$ python3 -q
>>> import numpy as np
>>> np.set_printoptions(precision=2, suppress=True, linewidth=160, legacy="1.25")
>>> rnd = lambda a: np.round(a, 2) + 0
>>> mat = np.array([[2, -2, 1, 1, -2],
...     [-1, 1, -2, -1, 0],
...     [-2, 1, -1, -2, 2],
...     [-2, -1, 1, -2, 0],
...     [-2, -2, 1, 1, 0]])
>>> mat
array([[ 2, -2,  1,  1, -2],
       [-1,  1, -2, -1,  0],
       [-2,  1, -1, -2,  2],
       [-2, -1,  1, -2,  0],
       [-2, -2,  1,  1,  0]])
>>> x0 = np.array([1, 1, 0, 2, 1])
>>> y = mat @ x0
>>> y
array([ 0, -2, -3, -7, -2])
>>> rnd(np.linalg.solve(mat, mat[:, 4]))
array([0., 0., 0., 0., 1.])
>>> rnd(np.linalg.solve(mat, y))
array([1., 1., 0., 2., 1.])
>>> rnd(np.linalg.solve(mat, -1 * y))
array([-1., -1.,  0., -2., -1.])
>>> rnd(np.linalg.solve(mat.T, mat[4]))
array([0., 0., 0., 0., 1.])
>>> B = mat[0, 0] * mat[1:] - np.outer(mat[1:, 0], mat[0])
>>> B
array([[ 0,  0, -3, -1, -2],
       [ 0, -2,  0, -2,  0],
       [ 0, -6,  4, -2, -4],
       [ 0, -8,  4,  4, -4]])
>>> np.flatnonzero(~B.round(6).any(axis=1))
array([], dtype=int64)
>>> rnd(np.abs(np.linalg.eigvals(mat)).max())
2.46
>>> np.allclose(mat, mat.T)
False
>>> rnd(np.sort(np.abs(np.linalg.eigvals(mat))))
array([2.  , 2.  , 2.02, 2.02, 2.46])
>>> np.trace(mat)
0
>>> G = mat.T @ mat
>>> np.trace(G), (mat ** 2).sum()
(55, 55)
>>> np.allclose(G, G.T)
True
>>> np.linalg.matrix_rank(G)
5
>>> x0 = np.array([2, 1, 1, 2, 0])
>>> y = mat @ x0
>>> b, lr = np.zeros(5), 1 / np.linalg.norm(mat, 2) ** 2
>>> for i in range(60):
...     b -= lr * mat.T @ (mat @ b - y)
...     if i % 10 == 0: print(i, round(np.linalg.norm(mat @ b - y), 2))
... 
0 4.23
10 1.09
20 0.53
30 0.33
40 0.25
50 0.22
>>> rnd(np.linalg.cond(mat))
9.84
>>> rnd(b)
array([2.11, 0.79, 0.86, 1.96, 0.17])
>>> W0 = np.load("block12.npy")
>>> W0
array([[ 0,  0,  0,  0,  0,  0, -1, -1,  0,  0,  0],
       [ 0,  0,  0,  0,  0,  0, -3,  0, -1,  0,  0],
       [ 0, -3, -1,  0, -2,  0,  3,  0,  0,  0,  0],
       [ 0,  0,  0,  0,  0,  0,  0,  0,  0,  0, -2]])
>>> # columns 0 and 3 are equal
>>> x0 = np.array([0, 0, -1, -2, -1, -1, 0, -1, 1, 2, -1])
>>> h1 = np.maximum(W0 @ x0, 0)
>>> W0.T @ h1
array([ 0, -9, -3,  0, -6,  0,  8, -1,  0,  0, -4])
>>> h1
array([1, 0, 3, 2])
>>> np.maximum(W0 @ x0, 0) - np.maximum(-W0 @ x0, 0)
array([ 1, -1,  3,  2])
>>> np.maximum(W0 @ (3 * x0), 0)
array([3, 0, 9, 6])
>>> x0 = np.array([-4, -3, 1, 4, 2, 4, 5, 1, 5, -1, -2])
>>> W0 @ np.ones(11)
array([-2., -4., -3., -2.])
>>> (W0 @ x0).argmax()
2
>>> np.einsum("ij,j->i", W0, x0)
array([ -6, -20,  19,   4])
>>> W0 @ x0
array([ -6, -20,  19,   4])
>>> np.linalg.norm(W0 @ x0) <= np.linalg.norm(W0, 2) * np.linalg.norm(x0) + 1e-9
True
>>> (W0 * x0).sum(axis=1)
array([ -6, -20,  19,   4])
>>> W0 * x0
array([[  0,   0,   0,   0,   0,   0,  -5,  -1,   0,   0,   0],
       [  0,   0,   0,   0,   0,   0, -15,   0,  -5,   0,   0],
       [  0,   9,  -1,   0,  -4,   0,  15,   0,   0,   0,   0],
       [  0,   0,   0,   0,   0,   0,   0,   0,   0,   0,   4]])
>>> cent = np.array([[1.2, 0.9, 1.1, -0.2, 0.0],
...     [-0.5, -1.1, -0.2, 0.8, -1.7],
...     [-0.4, 0.7, -0.2, -0.7, -0.1]])
>>> rng = np.random.default_rng(172627)
>>> F = np.array([[-2, -2, 1],
...     [2, -3, -2],
...     [0, 1, 2],
...     [1, 3, -3],
...     [3, 2, 1],
...     [3, -1, 0],
...     [-2, 3, 1],
...     [3, -1, -1],
...     [-2, 1, -3],
...     [1, -2, 3],
...     [-3, -3, -2],
...     [-3, 2, -1],
...     [0, 2, 0],
...     [2, 0, 0],
...     [3, -3, 1],
...     [1, 3, -2],
...     [1, -1, -3],
...     [-1, -2, 3],
...     [-3, 1, -1],
...     [-3, 1, 1],
...     [2, 3, 0],
...     [2, 0, -1],
...     [-2, 0, -1],
...     [-3, -2, 3],
...     [-1, 1, 0],
...     [0, 1, 2],
...     [3, -1, 3],
...     [0, 0, 0],
...     [2, 0, 0],
...     [-1, 2, 1],
...     [-2, -2, 2]]) @ cent + 0.05 * rng.normal(size=(31, 5))
>>> rnd(F)
array([[-1.82,  1.13, -2.03, -1.9 ,  3.22],
       [ 4.69,  3.61,  3.17, -1.44,  5.32],
       [-1.37,  0.29, -0.62, -0.52, -1.94],
       [ 0.91, -4.42,  1.01,  4.27, -4.85],
       [ 2.24,  1.19,  2.68,  0.3 , -3.48],
       [ 4.03,  3.82,  3.57, -1.48,  1.68],
       [-4.3 , -4.42, -3.05,  2.13, -5.23],
       [ 4.48,  3.11,  3.72, -0.76,  1.8 ],
       [-1.78, -4.96, -1.77,  3.25, -1.44],
       [ 1.08,  5.22,  0.94, -3.88,  3.09],
       [-1.34, -0.78, -2.37, -0.42,  5.23],
       [-4.23, -5.58, -3.58,  2.96, -3.38],
       [-1.04, -2.19, -0.44,  1.66, -3.43],
       [ 2.28,  1.85,  2.13, -0.43, -0.09],
       [ 4.66,  6.74,  3.71, -3.78,  5.08],
       [ 0.51, -3.84,  0.94,  3.59, -4.84],
       [ 2.8 , -0.04,  1.94,  1.22,  1.99],
       [-1.42,  3.24, -1.22, -3.59,  3.04],
       [-3.71, -4.48, -3.33,  2.13, -1.57],
       [-4.5 , -3.06, -3.78,  0.67, -1.79],
       [ 0.85, -1.49,  1.57,  2.04, -5.08],
       [ 2.79,  1.07,  2.38,  0.24, -0.01],
       [-2.01, -2.43, -2.  ,  1.18,  0.16],
       [-3.85,  1.58, -3.36, -3.09,  3.18],
       [-1.68, -1.96, -1.27,  1.05, -1.66],
       [-1.28,  0.26, -0.6 , -0.64, -1.91],
       [ 2.84,  6.  ,  2.9 , -3.49,  1.48],
       [ 0.  ,  0.01, -0.01,  0.04,  0.02],
       [ 2.45,  1.83,  2.22, -0.37, -0.02],
       [-2.58, -2.38, -1.72,  1.1 , -3.46],
       [-2.2 ,  1.77, -2.11, -2.54,  3.15]])
>>> D = np.linalg.norm(F[:, None] - F[None], axis=-1)
>>> D.shape
(31, 31)
>>> np.unravel_index(D.round(6).argmax(), D.shape)
(11, 14)
>>> (D + 1e9 * np.eye(31)).round(6).argmin(axis=1)
array([30,  7, 25, 15, 21,  7, 11,  5, 18, 26,  0, 18, 29, 28,  1,  3, 21, 30, 19, 18, 15, 28, 24, 30, 22,  2,  9, 25, 13, 12,  0])
>>> D[15].round(6).argsort(kind="stable")[:4]
array([15,  3, 20, 12])
>>> cent = F[[5, 1]].astype(float)
>>> for _ in range(6):
...     lab = np.linalg.norm(F[:, None] - cent, axis=-1).argmin(axis=1)
...     cent = np.array([F[lab == j].mean(axis=0) for j in range(2)])
... 
>>> lab
array([0, 1, 0, 0, 1, 1, 0, 1, 0, 1, 0, 0, 0, 1, 1, 0, 1, 1, 0, 0, 0, 1, 0, 0, 0, 0, 1, 0, 1, 0, 0])
>>> np.bincount(lab)
array([19, 12])
>>> rnd(cent)
array([[-1.86, -1.94, -1.5 ,  0.89, -1.35],
       [ 2.74,  3.14,  2.35, -1.46,  1.66]])
>>> Xc = F - F.mean(axis=0)
>>> V = np.linalg.svd(Xc)[2][:3]
>>> B = Xc - Xc @ V.T @ V
>>> rnd(B.std(axis=0))
array([0.03, 0.03, 0.04, 0.04, 0.01])
>>> G = np.cov(F, rowvar=False)
>>> rnd(np.polyfit(F[:, 3], F[:, 4], 1))
array([-1.12, -0.2 ])
>>> rnd(F.std(axis=0))
array([2.79, 3.29, 2.39, 2.22, 3.15])
>>> np.argsort(-F.std(axis=0).round(6), kind="stable")
array([1, 4, 0, 2, 3])
>>> rnd(np.linalg.eigvalsh(G)[::-1])
array([28.09,  9.9 ,  2.42,  0.  ,  0.  ])
>>> rnd(np.corrcoef(F[:, 3], F[:, 4])[0, 1])
-0.79
>>> B = F / np.sqrt((F ** 2).mean(axis=1, keepdims=True))
>>> rnd(B[2])
array([-1.21,  0.26, -0.55, -0.46, -1.72])
>>> np.linalg.matrix_rank(B) == np.linalg.matrix_rank(F)
True
>>> rnd(np.linalg.norm(B, axis=1))
array([2.24, 2.24, 2.24, 2.24, 2.24, 2.24, 2.24, 2.24, 2.24, 2.24, 2.24, 2.24, 2.24, 2.24, 2.24, 2.24, 2.24, 2.24, 2.24, 2.24, 2.24, 2.24, 2.24, 2.24, 2.24,
       2.24, 2.24, 2.24, 2.24, 2.24, 2.24])
>>> B = np.array([[3, 0, 0, 1, 0, 3, 0, 0, 0, 1, 2, 1],
...     [3, 0, 3, 1, 2, 3, 2, 0, 0, 0, 0, 2],
...     [2, 2, 2, 0, 3, 2, 2, 0, 3, 0, 0, 1],
...     [3, 1, 2, 0, 3, 1, 1, 2, 0, 2, 0, 2],
...     [0, 3, 3, 0, 3, 0, 3, 2, 0, 2, 2, 0],
...     [1, 0, 3, 0, 0, 0, 0, 3, 3, 1, 0, 3],
...     [3, 3, 2, 2, 3, 3, 2, 1, 3, 0, 2, 3],
...     [1, 1, 1, 2, 0, 0, 1, 3, 0, 3, 1, 3],
...     [0, 2, 0, 1, 3, 3, 0, 1, 1, 2, 2, 0],
...     [2, 3, 1, 2, 2, 3, 3, 1, 0, 1, 2, 1]])
>>> feats = B.T @ B
>>> feats
array([[46, 23, 31, 18, 34, 40, 26, 17, 18, 15, 17, 34],
       [23, 37, 25, 16, 39, 29, 30, 19, 17, 18, 23, 19],
       [31, 25, 41, 11, 35, 24, 29, 25, 21, 17, 13, 31],
       [18, 16, 11, 15, 15, 21, 14, 11,  7, 11, 14, 17],
       [34, 39, 35, 15, 53, 39, 34, 20, 21, 20, 22, 24],
       [40, 29, 24, 21, 39, 50, 26, 11, 18, 14, 24, 25],
       [26, 30, 29, 14, 34, 26, 32, 16, 12, 14, 17, 20],
       [17, 19, 25, 11, 20, 11, 16, 29, 13, 23, 13, 26],
       [18, 17, 21,  7, 21, 18, 12, 13, 28,  5,  8, 21],
       [15, 18, 17, 11, 20, 14, 14, 23,  5, 24, 15, 18],
       [17, 23, 13, 14, 22, 24, 17, 13,  8, 15, 21, 13],
       [34, 19, 31, 17, 24, 25, 20, 26, 21, 18, 13, 38]])
>>> w, V = np.linalg.eigvalsh(feats)
Traceback (most recent call last):
  File "<python-input-77>", line 1, in <module>
    w, V = np.linalg.eigvalsh(feats)
    ^^^^
ValueError: too many values to unpack (expected 2)
>>> w, V = np.linalg.eigh(feats)
>>> (w > 1e-8).sum(), (w < -1e-8).sum()
(10, 0)
>>> np.unique(w.round(6) + 0, return_counts=True)[1]
array([2, 1, 1, 1, 1, 1, 1, 1, 1, 1, 1])
>>> rnd(np.linalg.svd(feats, compute_uv=False))
array([275.16,  42.02,  34.4 ,  26.95,  16.86,   9.87,   4.22,   2.78,   1.21,   0.52,   0.  ,   0.  ])
>>> rnd(V.T @ feats @ V)
array([[  0.  ,   0.  ,   0.  ,   0.  ,   0.  ,   0.  ,   0.  ,   0.  ,   0.  ,   0.  ,   0.  ,   0.  ],
       [  0.  ,   0.  ,   0.  ,   0.  ,   0.  ,   0.  ,   0.  ,   0.  ,   0.  ,   0.  ,   0.  ,   0.  ],
       [  0.  ,   0.  ,   0.52,   0.  ,   0.  ,   0.  ,   0.  ,   0.  ,   0.  ,   0.  ,   0.  ,   0.  ],
       [  0.  ,   0.  ,   0.  ,   1.21,   0.  ,   0.  ,   0.  ,   0.  ,   0.  ,   0.  ,   0.  ,   0.  ],
       [  0.  ,   0.  ,   0.  ,   0.  ,   2.78,   0.  ,   0.  ,   0.  ,   0.  ,   0.  ,   0.  ,   0.  ],
       [  0.  ,   0.  ,   0.  ,   0.  ,   0.  ,   4.22,   0.  ,   0.  ,   0.  ,   0.  ,   0.  ,   0.  ],
       [  0.  ,   0.  ,   0.  ,   0.  ,   0.  ,   0.  ,   9.87,   0.  ,   0.  ,   0.  ,   0.  ,   0.  ],
       [  0.  ,   0.  ,   0.  ,   0.  ,   0.  ,   0.  ,   0.  ,  16.86,   0.  ,   0.  ,   0.  ,   0.  ],
       [  0.  ,   0.  ,   0.  ,   0.  ,   0.  ,   0.  ,   0.  ,   0.  ,  26.95,   0.  ,   0.  ,   0.  ],
       [  0.  ,   0.  ,   0.  ,   0.  ,   0.  ,   0.  ,   0.  ,   0.  ,   0.  ,  34.4 ,   0.  ,   0.  ],
       [  0.  ,   0.  ,   0.  ,   0.  ,   0.  ,   0.  ,   0.  ,   0.  ,   0.  ,   0.  ,  42.02,   0.  ],
       [  0.  ,   0.  ,   0.  ,   0.  ,   0.  ,   0.  ,   0.  ,   0.  ,   0.  ,   0.  ,   0.  , 275.16]])
>>> rnd(np.linalg.eigvalsh(feats @ feats))
array([    0.  ,     0.  ,     0.27,     1.47,     7.74,    17.8 ,    97.49,   284.34,   726.07,  1183.6 ,  1765.89, 75713.33])
>>> w.sum(), np.trace(feats)
(414.0, 414)
